% python3 -q
>>> import numpy as np
>>> from numpy import linalg as LA
>>> np.set_printoptions(precision=2, suppress=True, linewidth=100, sign=" ")
>>> rnd = lambda a: np.round(a, 2) + 0
>>> data = np.load("m.npy")
>>> data
array([[  3,   4,   5,   6],
       [  7,   8,   9,  10],
       [ 11,  12,  13,  14],
       [ 15,  16,  17,  18],
       [ 19,  20,  21,  22],
       [ 23,  24,  25,  26],
       [ 27,  28,  29,  30],
       [ 31,  32,  33,  34],
       [ 35,  36,  37,  38]])
>>> U, sig, Vh = LA.svd(data)
>>> vecs = Vh[:(sig > 1e-8).sum()]
>>> rng = np.random.default_rng(637)
>>> vec = data[7] + 4 * data[5] + rng.integers(2) * np.eye(4)[1]
>>> vec
array([ 123.,  128.,  133.,  138.])
>>> rnd(np.diag(vecs.T @ vecs))
array([ 0.7,  0.3,  0.3,  0.7])
>>> np.allclose(vecs.T @ vecs @ vec, vec)
True
>>> LA.matrix_rank(np.vstack([data, vec]))
np.int64(2)
>>> t3 = np.stack([data, 3 * data, data[::-1]])
>>> (t3 @ data.T).shape
(3, 9, 9)
>>> LA.matrix_rank(t3.reshape(3, -1))
np.int64(2)
>>> np.einsum("bij,cij->bc", t3, t3)
array([[  19014,   57042,   11334],
       [  57042,  171126,   34002],
       [  11334,   34002,   19014]])
>>> cov = data.T @ data
>>> rnd(LA.eigvalsh(cov)[::-1])
array([ 19004.91,      9.09,      0.  ,      0.  ])
>>> LA.matrix_rank(cov)
np.int64(2)
>>> np.trace(cov), (data ** 2).sum()
(np.int64(19014), np.int64(19014))
>>> np.diag(cov)
array([ 4209,  4560,  4929,  5316])
>>> (data @ data.T).shape
(9, 9)
>>> A = np.array([[5, 0, 0, 0, 0],
...     [4, 0, 0, 0, 0],
...     [2, 2, 4, 0, 0],
...     [0, 2, 2, 2, 0],
...     [3, 2, 5, 0, 3]])
>>> A
array([[ 5,  0,  0,  0,  0],
       [ 4,  0,  0,  0,  0],
       [ 2,  2,  4,  0,  0],
       [ 0,  2,  2,  2,  0],
       [ 3,  2,  5,  0,  3]])
>>> U, sig, Vh = LA.svd(A)
>>> rnd(sig)
array([ 9.19,  5.58,  2.46,  1.5 ,  0.  ])
>>> other = U[:, :4] @ np.diag(sig[:4]) @ Vh[:4]
>>> rnd(np.abs(A - other).max())
np.float64(0.0)
>>> LA.matrix_rank(other)
np.int64(4)
>>> proj = np.triu(np.array([[2, 0, 3, 0, 0],
...     [3, 0, 2, 2, 3],
...     [0, 3, 3, 0, 2],
...     [3, 0, 1, 3, 0],
...     [2, 0, 3, 1, 2]]), 1) + np.eye(5)
>>> other = proj @ A @ LA.inv(proj)
>>> rnd(np.poly(other))
array([   1.,  -14.,   71., -154.,  120.,    0.])
>>> proj @ A - A @ proj
array([[  6.,   6.,  -3.,   0.,   0.],
       [ 13.,  14.,  15.,   4.,   9.],
       [  6.,   4.,   0.,  -4.,  -8.],
       [  0.,   0.,  -4.,  -4., -10.],
       [  0.,   0., -13.,  -4., -16.]])
>>> LA.matrix_rank(other)
np.int64(4)
>>> np.trace(other), np.trace(A)
(np.float64(14.0), np.int64(14))
>>> E = np.loadtxt("x.csv", delimiter=",")
>>> E
array([[-6.22, -2.87,  0.94,  1.44,  8.86, -1.75,  5.25,  0.1 ,  0.66, -5.85],
       [ 5.41,  1.22, -1.12, -1.15, -8.63,  2.62, -4.37,  0.02, -0.47,  5.55],
       [-1.84,  4.85,  1.33, -0.6 ,  8.77, -5.56,  0.14, -0.87,  0.06, -3.88],
       [-3.2 , -2.93,  0.3 ,  0.9 ,  2.9 ,  0.46,  3.14,  0.29,  0.22, -2.4 ],
       [ 5.66,  4.34, -0.47, -1.55, -5.8 ,  0.05, -5.1 , -0.38, -0.45,  4.39],
       [ 3.39,  2.93, -0.15, -0.96, -2.95, -0.28, -3.18, -0.28, -0.37,  2.4 ],
       [-2.83,  3.06,  1.5 , -0.3 ,  8.64, -4.68,  1.29, -0.81,  0.18, -4.22],
       [ 5.49,  1.29, -1.08, -1.05, -8.75,  2.75, -4.15,  0.  , -0.51,  5.43],
       [ 5.75,  4.18, -0.38, -1.59, -5.76,  0.12, -5.17, -0.3 , -0.79,  4.6 ],
       [ 1.38, -0.31, -0.43, -0.37, -2.87,  1.15, -1.1 ,  0.15, -0.12,  1.67],
       [-5.64, -4.36,  0.46,  1.7 ,  5.93, -0.11,  5.33,  0.51,  0.45, -4.68],
       [ 3.1 , -0.27, -0.95, -0.36, -5.67,  2.07, -1.95,  0.23, -0.29,  3.42],
       [ 0.36, -4.8 , -1.09,  0.8 , -5.76,  4.06,  0.67,  0.83,  0.1 ,  2.21],
       [ 0.77, -1.63, -0.52,  0.11, -2.86,  1.88, -0.21,  0.36, -0.15,  1.24],
       [-2.69, -4.58, -0.45,  1.31, -0.12,  2.18,  2.82,  0.57,  0.33, -1.16],
       [-0.91, -1.41,  0.11,  0.32, -0.1 ,  0.78,  1.04,  0.07,  0.11, -0.42],
       [ 4.2 ,  4.34,  0.02, -1.43, -2.91, -1.09, -4.1 , -0.44, -0.58,  3.01],
       [-5.22, -1.28,  1.2 ,  1.04,  8.87, -2.62,  4.05, -0.08,  0.47, -5.72],
       [ 3.06, -0.29, -0.94, -0.47, -5.82,  2.1 , -2.27,  0.35, -0.11,  3.24],
       [ 0.06,  0.13, -0.08,  0.07,  0.05,  0.13,  0.06, -0.04,  0.17,  0.04],
       [ 6.41,  2.63, -0.95, -1.29, -8.56,  1.86, -5.12, -0.1 , -0.47,  5.99],
       [ 1.35, -0.2 , -0.3 , -0.15, -2.81,  1.17, -1.06,  0.12, -0.09,  1.73],
       [ 1.77,  3.03,  0.22, -0.87,  0.11, -1.35, -2.12, -0.48, -0.14,  0.82],
       [-0.46,  1.53,  0.46, -0.21,  2.86, -1.8 ,  0.13, -0.15,  0.14, -1.23],
       [-3.33, -3.01,  0.18,  0.99,  2.96,  0.21,  3.02,  0.33,  0.46, -2.58],
       [-4.57,  0.18,  1.38,  0.67,  8.63, -3.09,  3.21, -0.3 ,  0.42, -4.95],
       [ 1.2 ,  4.66,  0.79, -0.92,  3.01, -3.28, -1.97, -0.85, -0.23, -0.37],
       [ 2.77,  4.45,  0.21, -1.21,  0.04, -1.94, -2.9 , -0.61, -0.27,  1.09],
       [-1.63,  0.18,  0.5 ,  0.22,  2.9 , -1.05,  1.13, -0.04,  0.13, -1.73],
       [ 0.32,  3.24,  0.7 , -0.59,  2.93, -2.38, -1.03, -0.39, -0.06, -1.04],
       [ 1.08,  4.52,  0.73, -0.89,  2.93, -3.25, -1.92, -0.67, -0.3 , -0.53],
       [-2.11,  1.58,  0.9 , -0.09,  5.63, -2.81,  1.19, -0.25,  0.01, -2.92],
       [ 3.2 ,  2.92, -0.19, -0.96, -3.03, -0.28, -3.22, -0.26, -0.32,  2.63],
       [ 0.71,  1.47,  0.06, -0.33,  0.1 , -0.71, -1.07, -0.33, -0.36,  0.49],
       [-1.28, -4.67, -0.55,  1.02, -2.95,  3.19,  1.86,  0.75,  0.21,  0.53],
       [-1.37,  3.25,  0.92, -0.4 ,  5.93, -3.58,  0.3 , -0.78, -0.05, -2.5 ],
       [-7.13, -4.04,  0.72,  1.83,  8.82, -1.31,  6.27,  0.2 ,  0.5 , -6.29]])
>>> Ac = E - E.mean(axis=0)
>>> vecs = LA.svd(Ac)[2][:2]
>>> other = Ac - Ac @ vecs.T @ vecs
>>> rnd(other.std(axis=0))
array([ 0.09,  0.06,  0.1 ,  0.07,  0.05,  0.08,  0.08,  0.08,  0.1 ,  0.09])
>>> rnd(np.diag(vecs.T @ vecs))
array([ 0.24,  0.5 ,  0.02,  0.03,  0.56,  0.23,  0.23,  0.01,  0.  ,  0.18])
>>> rnd((Ac @ vecs.T).std(axis=0))
array([ 7.83,  4.05])
>>> vec = np.array([2, 1, 0, 0, 1, 1, -1, 1, 2, 2])
>>> rhs = E @ vec
>>> rnd(LA.lstsq(E, rhs)[0])
array([ 2.,  1.,  0.,  0.,  1.,  1., -1.,  1.,  2.,  2.])
>>> rhs = rhs + 0.3 * rng.normal(size=37)
>>> rnd(rhs)
array([-23.99,  20.83,  -4.24, -13.16,  22.59,  13.12,  -9.  ,  20.39,  22.82,   5.13, -23.47,
        11.09,  -0.63,   1.41, -11.82,  -4.25,  17.6 , -20.08,  11.2 ,   1.25,  24.51,   5.61,
         8.36,  -0.81, -13.3 , -16.36,   6.82,  12.75,  -5.24,   3.48,   5.9 ,  -7.32,  13.31,
         3.73,  -6.47,  -2.81, -28.97])
>>> coef, *_ = LA.lstsq(E, rhs)
>>> rnd(coef)
array([ 1.66,  1.23, -0.49, -0.15,  1.35,  1.65, -1.43,  1.12,  2.08,  2.11])
>>> proj = E @ LA.solve(E.T @ E, E.T)
>>> rnd(proj @ E[:, 0])
array([-6.22,  5.41, -1.84, -3.2 ,  5.66,  3.39, -2.83,  5.49,  5.75,  1.38, -5.64,  3.1 ,  0.36,
        0.77, -2.69, -0.91,  4.2 , -5.22,  3.06,  0.06,  6.41,  1.35,  1.77, -0.46, -3.33, -4.57,
        1.2 ,  2.77, -1.63,  0.32,  1.08, -2.11,  3.2 ,  0.71, -1.28, -1.37, -7.13])
>>> rnd(LA.eigvalsh(proj))
array([ 0.,  0.,  0.,  0.,  0.,  0.,  0.,  0.,  0.,  0.,  0.,  0.,  0.,  0.,  0.,  0.,  0.,  0.,
        0.,  0.,  0.,  0.,  0.,  0.,  0.,  0.,  0.,  1.,  1.,  1.,  1.,  1.,  1.,  1.,  1.,  1.,
        1.])
>>> rnd(np.diag(proj))
array([ 0.34,  0.28,  0.33,  0.25,  0.23,  0.15,  0.44,  0.27,  0.34,  0.28,  0.26,  0.29,  0.31,
        0.25,  0.29,  0.3 ,  0.22,  0.53,  0.27,  0.26,  0.42,  0.13,  0.18,  0.24,  0.13,  0.28,
        0.26,  0.22,  0.15,  0.31,  0.18,  0.26,  0.19,  0.37,  0.21,  0.25,  0.32])
